% python3 -q
>>> import numpy as np
>>> np.set_printoptions(precision=1, suppress=True, linewidth=200)
>>> rnd = lambda a: np.round(a, 1) + 0
>>> F = np.load("out12.npy")
>>> print(F)
[[5 2 0 0 0 0]
 [4 2 0 0 0 0]
 [3 0 0 0 0 0]
 [0 0 5 2 0 0]
 [0 0 4 2 0 0]
 [0 0 3 0 0 0]
 [0 0 0 0 5 2]
 [0 0 0 0 4 2]
 [0 0 0 0 3 0]]
>>> vec = np.array([2, 1, 1, 2, 1, 2])
>>> rhs = F @ vec
>>> print(rhs)
[12 10  6  9  8  3  9  8  3]
>>> print(rnd(np.linalg.pinv(F) @ F))
[[1. 0. 0. 0. 0. 0.]
 [0. 1. 0. 0. 0. 0.]
 [0. 0. 1. 0. 0. 0.]
 [0. 0. 0. 1. 0. 0.]
 [0. 0. 0. 0. 1. 0.]
 [0. 0. 0. 0. 0. 1.]]
>>> rng = np.random.default_rng(227)
>>> rhs = rhs + 0.1 * rng.normal(size=9)
>>> print(rnd(rhs))
[12.2 10.1  5.9  9.2  7.8  3.1  9.1  8.1  3. ]
>>> beta, *_ = np.linalg.lstsq(F, rhs)
>>> print(rnd(F.T @ (rhs - F @ beta)))
[0. 0. 0. 0. 0. 0.]
>>> print(beta.round())
[2. 1. 1. 2. 1. 2.]
>>> print(rnd(np.linalg.norm(rhs - F @ beta)))
0.2
>>> A2 = F / np.linalg.norm(F, axis=1)
Traceback (most recent call last):
  File "<python-input-16>", line 1, in <module>
    A2 = F / np.linalg.norm(F, axis=1)
         ~~^~~~~~~~~~~~~~~~~~~~~~~~~~~
ValueError: operands could not be broadcast together with shapes (9,6) (9,) 
>>> A2 = F / np.linalg.norm(F, axis=1, keepdims=True)
>>> C2 = A2 @ A2.T
>>> print(rnd(C2))
[[1.  1.  0.9 0.  0.  0.  0.  0.  0. ]
 [1.  1.  0.9 0.  0.  0.  0.  0.  0. ]
 [0.9 0.9 1.  0.  0.  0.  0.  0.  0. ]
 [0.  0.  0.  1.  1.  0.9 0.  0.  0. ]
 [0.  0.  0.  1.  1.  0.9 0.  0.  0. ]
 [0.  0.  0.  0.9 0.9 1.  0.  0.  0. ]
 [0.  0.  0.  0.  0.  0.  1.  1.  0.9]
 [0.  0.  0.  0.  0.  0.  1.  1.  0.9]
 [0.  0.  0.  0.  0.  0.  0.9 0.9 1. ]]
>>> print(np.argwhere(np.triu(np.abs(C2) > 0.95, 1)))
[[0 1]
 [3 4]
 [6 7]]
>>> print(rnd(C2[6]))
[0.  0.  0.  0.  0.  0.  1.  1.  0.9]
>>> mat = np.array([[0.0, 0.0, 0.0, 0.0, 0.0, 0.0, 0.0, 3.0],
...     [0.0, 0.0, 0.0, 0.0, 0.0, 0.0, 0.0, 1.0],
...     [0.0, 0.0, 0.0, 0.0, 0.0, 0.0, 0.0, 3.0],
...     [0.0, 0.0, 0.0, 0.0, 0.0, 0.0, 0.0, 0.0],
...     [0.0, 0.0, 0.0, 0.0, 0.0, 0.0, 0.0, -3.0],
...     [0.0, 0.0, 0.0, 0.0, 0.0, 0.0, 0.0, -3.0],
...     [0.0, 0.0, 0.0, 0.0, 0.0, 0.0, 0.0, -2.0],
...     [3.0, 1.0, 3.0, 0.0, -3.0, -3.0, -2.0, 0.0]])
>>> vals, vecs = np.linalg.eigh(mat)
>>> print(rnd(vecs.T @ vecs))
[[1. 0. 0. 0. 0. 0. 0. 0.]
 [0. 1. 0. 0. 0. 0. 0. 0.]
 [0. 0. 1. 0. 0. 0. 0. 0.]
 [0. 0. 0. 1. 0. 0. 0. 0.]
 [0. 0. 0. 0. 1. 0. 0. 0.]
 [0. 0. 0. 0. 0. 1. 0. 0.]
 [0. 0. 0. 0. 0. 0. 1. 0.]
 [0. 0. 0. 0. 0. 0. 0. 1.]]
>>> print(rnd(vecs @ np.diag(vals) @ vecs.T))
[[ 0.  0.  0.  0.  0.  0.  0.  3.]
 [ 0.  0.  0.  0.  0.  0.  0.  1.]
 [ 0.  0.  0.  0.  0.  0.  0.  3.]
 [ 0.  0.  0.  0.  0.  0.  0.  0.]
 [ 0.  0.  0.  0.  0.  0.  0. -3.]
 [ 0.  0.  0.  0.  0.  0.  0. -3.]
 [ 0.  0.  0.  0.  0.  0.  0. -2.]
 [ 3.  1.  3.  0. -3. -3. -2.  0.]]
>>> print(rnd(np.linalg.eigvalsh(mat + 2 * np.eye(8))))
[-4.4  2.   2.   2.   2.   2.   2.   8.4]
>>> print(rnd(np.linalg.eigvalsh(mat @ mat)))
[ 0.  0.  0.  0.  0.  0. 41. 41.]
>>> print(rnd(np.abs(vecs[:, -1])))
[0.3 0.1 0.3 0.  0.3 0.3 0.2 0.7]
>>> print(rnd(np.linalg.svd(mat, compute_uv=False)))
[6.4 6.4 0.  0.  0.  0.  0.  0. ]
>>> print(rnd(vals))
[-6.4  0.   0.   0.   0.   0.   0.   6.4]
>>> print(vals.sum(), np.trace(mat))
0.0 0.0
>>> print(rnd(vecs.T @ mat @ vecs))
[[-6.4  0.   0.   0.   0.   0.   0.   0. ]
 [ 0.   0.   0.   0.   0.   0.   0.   0. ]
 [ 0.   0.   0.   0.   0.   0.   0.   0. ]
 [ 0.   0.   0.   0.   0.   0.   0.   0. ]
 [ 0.   0.   0.   0.   0.   0.   0.   0. ]
 [ 0.   0.   0.   0.   0.   0.   0.   0. ]
 [ 0.   0.   0.   0.   0.   0.   0.   0. ]
 [ 0.   0.   0.   0.   0.   0.   0.   6.4]]
>>> print(np.unique(vals.round(6) + 0, return_counts=True)[1])
[1 6 1]
>>> print(np.trace(mat))
0.0
>>> print(rnd(np.linalg.det(mat)))
0.0
>>> print(np.allclose(mat @ mat.T, mat.T @ mat))
True
>>> print(rnd(np.linalg.matrix_power(mat, 3)))
[[   0.    0.    0.    0.    0.    0.    0.  123.]
 [   0.    0.    0.    0.    0.    0.    0.   41.]
 [   0.    0.    0.    0.    0.    0.    0.  123.]
 [   0.    0.    0.    0.    0.    0.    0.    0.]
 [   0.    0.    0.    0.    0.    0.    0. -123.]
 [   0.    0.    0.    0.    0.    0.    0. -123.]
 [   0.    0.    0.    0.    0.    0.    0.  -82.]
 [ 123.   41.  123.    0. -123. -123.  -82.    0.]]
>>> print((mat + mat.T) / 2)
[[ 0.  0.  0.  0.  0.  0.  0.  3.]
 [ 0.  0.  0.  0.  0.  0.  0.  1.]
 [ 0.  0.  0.  0.  0.  0.  0.  3.]
 [ 0.  0.  0.  0.  0.  0.  0.  0.]
 [ 0.  0.  0.  0.  0.  0.  0. -3.]
 [ 0.  0.  0.  0.  0.  0.  0. -3.]
 [ 0.  0.  0.  0.  0.  0.  0. -2.]
 [ 3.  1.  3.  0. -3. -3. -2.  0.]]
>>> print(np.allclose(mat, mat.T))
True
